$ python -q
>>> import numpy as np
>>> from numpy import linalg as LA
>>> np.set_printoptions(suppress=True, linewidth=140)
>>> out = np.array([[-3, 8, 5, 4, 4, -4, -3],
...     [-5, 2, -3, -5, -3, 7, -4],
...     [-8, 2, -6, -7, -2, 8, -6],
...     [6, 7, -5, -9, 1, -9, 6],
...     [9, -8, 7, -9, 5, -9, 2],
...     [-5, 3, 1, 8, -3, 4, 9],
...     [9, 9, 1, 7, 1, -3, 5]])
>>> feats = np.triu(out, 1)
>>> feats
array([[ 0,  8,  5,  4,  4, -4, -3],
       [ 0,  0, -3, -5, -3,  7, -4],
       [ 0,  0,  0, -7, -2,  8, -6],
       [ 0,  0,  0,  0,  1, -9,  6],
       [ 0,  0,  0,  0,  0, -9,  2],
       [ 0,  0,  0,  0,  0,  0,  9],
       [ 0,  0,  0,  0,  0,  0,  0]])
>>> print(np.round(feats @ LA.pinv(feats) @ feats, 1) + 0)
[[ 0.  8.  5.  4.  4. -4. -3.]
 [ 0.  0. -3. -5. -3.  7. -4.]
 [ 0.  0.  0. -7. -2.  8. -6.]
 [ 0.  0.  0.  0.  1. -9.  6.]
 [ 0.  0.  0.  0.  0. -9.  2.]
 [ 0.  0.  0.  0.  0.  0.  9.]
 [ 0.  0.  0.  0.  0.  0.  0.]]
>>> round(float(np.trace(LA.pinv(feats) @ feats)), 1)
6.0
>>> LA.lstsq(feats[:-1].T, feats[-1])[2]
np.int32(6)
>>> W1 = np.array([[4, 3, 1],
...     [0, -7, 7],
...     [4, -1, 9],
...     [-9, -2, -2],
...     [-1, 7, -3],
...     [-9, 5, -9],
...     [-8, 4, 4]])
>>> b = np.array([2, 3, 0])
>>> act = np.maximum(feats @ W1 + b, 0)
>>> print(act)
[[ 42   0 105]
 [  7  14   0]
 [ 43  19   0]
 [ 34   0 102]
 [ 67   0  89]
 [  0  39  36]
 [  2   3   0]]
>>> (act > 0).astype(int)
array([[1, 0, 1],
       [1, 1, 0],
       [1, 1, 0],
       [1, 0, 1],
       [1, 0, 1],
       [0, 1, 1],
       [1, 1, 0]])
>>> cent = np.array([[0, 0, 3], [2, 3, 2], [1, 3, 2]])
>>> print(W1 @ cent)
[[  7  12  20]
 [ -7   0   0]
 [  7  24  28]
 [ -6 -12 -35]
 [ 11  12   5]
 [  1 -12 -35]
 [ 12  24  -8]]
>>> act @ cent
array([[105, 315, 336],
       [ 28,  42,  49],
       [ 38,  57, 167],
       [102, 306, 306],
       [ 89, 267, 379],
       [114, 225, 150],
       [  6,   9,  12]])
>>> (act @ cent).round(6).argmax(axis=1)
array([2, 2, 2, 1, 2, 1, 2])
>>> np.argsort(-LA.norm(feats, axis=0).round(6), kind="stable")[:3]
array([5, 6, 3])
>>> print(LA.cond(feats) > 100)
True
>>> feats @ feats
array([[  0,   0, -24, -75, -30,  24, -66],
       [  0,   0,   0,  21,   1,  48,  45],
       [  0,   0,   0,   0,  -7,  81,  26],
       [  0,   0,   0,   0,   0,  -9, -79],
       [  0,   0,   0,   0,   0,   0, -81],
       [  0,   0,   0,   0,   0,   0,   0],
       [  0,   0,   0,   0,   0,   0,   0]])
>>> LA.matrix_rank(feats - feats[0, 0] * np.eye(7))
np.int64(6)
>>> rng = np.random.default_rng(807)
>>> out = feats + rng.integers(-2, 3, (7, 6)) @ rng.integers(-2, 3, (6, 7))
>>> out
array([[ -4,   5,  -1,   6,   0,   2,  -3],
       [  2,   1,  -1,  -9,  -3,   7,  -4],
       [ -2,   0,  -2,  -4,  -2,  13,  -7],
       [ -3,  -2,  -7,  -1,  -9,  -3,  14],
       [ -2,  -3,   6,  -3,   3, -11,   3],
       [ -4,  -1,   3,   2,   4,  -1,  13],
       [ -2,   2,  -5,   8,   2,   3,  -2]])
>>> out - feats
array([[ -4,  -3,  -6,   2,  -4,   6,   0],
       [  2,   1,   2,  -4,   0,   0,   0],
       [ -2,   0,  -2,   3,   0,   5,  -1],
       [ -3,  -2,  -7,  -1, -10,   6,   8],
       [ -2,  -3,   6,  -3,   3,  -2,   1],
       [ -4,  -1,   3,   2,   4,  -1,   4],
       [ -2,   2,  -5,   8,   2,   3,  -2]])
>>> LA.matrix_rank(out - feats, tol=1e-8)
np.int64(6)
>>> np.round(LA.svd(out - feats, compute_uv=False), 1) + 0
array([20.1, 13. ,  9.3,  5.3,  3. ,  1. ,  0. ])
>>> print(np.abs(out - feats).sum(axis=1))
[25  9 13 37 20 19 24]
